% python3 -q
>>> import numpy as np
>>> import numpy.linalg as la
>>> np.set_printoptions(suppress=True, linewidth=160)
>>> rd = lambda a: np.round(a, 2) + 0
>>> W0 = np.load("x.npy")
>>> print(W0)
[[ 0.75 -0.04  0.24 -0.33  1.9   0.01 -0.43 -0.22 -0.76  1.1  -0.68 -0.97]
 [ 0.86 -0.04 -0.4  -0.19  0.53  0.08 -0.47 -0.1   0.59 -0.19 -0.21 -0.29]
 [-0.84 -0.56  0.34  0.99 -0.2  -0.89 -0.83  1.03 -0.72 -2.08 -0.84 -0.07]
 [ 0.62 -0.02 -0.15 -0.38 -0.36  0.35 -0.06  0.28  0.35 -0.15 -0.16  0.37]
 [-0.77 -0.25  0.21  0.44 -0.11 -0.23 -0.08  0.94  0.04 -0.53  1.24  0.85]
 [-0.11 -0.12  0.23 -0.37  1.03  0.47  0.11 -0.87 -0.06  1.51 -1.46 -1.01]
 [-0.38  0.18 -0.86  0.2  -0.33 -0.92  1.05  0.06 -0.36 -0.09  1.95  1.21]
 [-0.26 -0.54  0.3   0.01  0.79 -0.65 -0.26 -0.1  -1.45  0.44 -1.07 -0.68]
 [ 0.43  0.35  0.01 -0.42  0.48  0.35 -0.59  0.22 -0.08  0.42 -0.32 -0.51]]
>>> T = np.stack([W0, 2 * W0, W0[::-1]])
>>> print(rd(la.norm(T, axis=(1, 2))))
[ 7.   13.99  7.  ]
>>> print((T @ W0.T).shape)
(3, 9, 9)
>>> print(rd(np.einsum("bij,cij->bc", T, T)))
[[ 48.95  97.9    5.56]
 [ 97.9  195.8   11.11]
 [  5.56  11.11  48.95]]
>>> print(la.matrix_rank(T.reshape(3, -1)))
2
>>> print(la.matrix_rank(T))
[9 9 9]
>>> rng = np.random.default_rng(860)
>>> B = W0 + rng.integers(-2, 3, (9, 8)) @ rng.integers(-2, 3, (8, 12))
>>> print(rd(B))
[[-11.25  -8.04  -1.76   0.67  -4.1    9.01   1.57  12.78   0.24   6.1  -10.68  15.03]
 [ -0.14  -2.04   8.6    6.81   2.53  -2.92  -3.47  -0.1    4.59   6.81   2.79  -8.29]
 [  4.16  -0.56   1.34  -7.01   6.8   -6.89   1.17   0.03   1.28 -12.08  -0.84  -8.07]
 [ 11.62   7.98  -0.15   0.62  -3.36   6.35  -1.06  -8.72   1.35  -4.15   6.84   1.37]
 [ -9.77  -5.25   3.21  12.44   0.89   8.77  -7.08   6.94  -1.96  19.47  -5.76  -1.15]
 [  0.89  -1.12   6.23   7.63  -2.97   1.47   0.11  -4.87   8.94   5.51   7.54  -4.01]
 [ -1.38   3.18  -2.86   8.2   -2.33  -5.92  -6.95  -1.94  -7.36   7.91   2.95   2.21]
 [  9.74   0.46  -6.7   -5.99   1.79   3.35   3.74  -5.1    1.55 -13.56   2.93  -0.68]
 [ -1.57  -4.65  -0.99  -0.42   5.48  -8.65   4.41  -1.78  -1.08  -0.58   3.68 -12.51]]
>>> print(rd(B - W0))
[[-12.  -8.  -2.   1.  -6.   9.   2.  13.   1.   5. -10.  16.]
 [ -1.  -2.   9.   7.   2.  -3.  -3.   0.   4.   7.   3.  -8.]
 [  5.   0.   1.  -8.   7.  -6.   2.  -1.   2. -10.   0.  -8.]
 [ 11.   8.   0.   1.  -3.   6.  -1.  -9.   1.  -4.   7.   1.]
 [ -9.  -5.   3.  12.   1.   9.  -7.   6.  -2.  20.  -7.  -2.]
 [  1.  -1.   6.   8.  -4.   1.   0.  -4.   9.   4.   9.  -3.]
 [ -1.   3.  -2.   8.  -2.  -5.  -8.  -2.  -7.   8.   1.   1.]
 [ 10.   1.  -7.  -6.   1.   4.   4.  -5.   3. -14.   4.   0.]
 [ -2.  -5.  -1.   0.   5.  -9.   5.  -2.  -1.  -1.   4. -12.]]
>>> print(rd(la.svd(B - W0, compute_uv=False)))
[45.3  31.79 24.09 17.36 11.76  9.32  4.69  1.79  0.  ]
>>> print(np.abs(B - W0).sum(axis=1))
[85. 49. 50. 52. 83. 50. 48. 59. 47.]
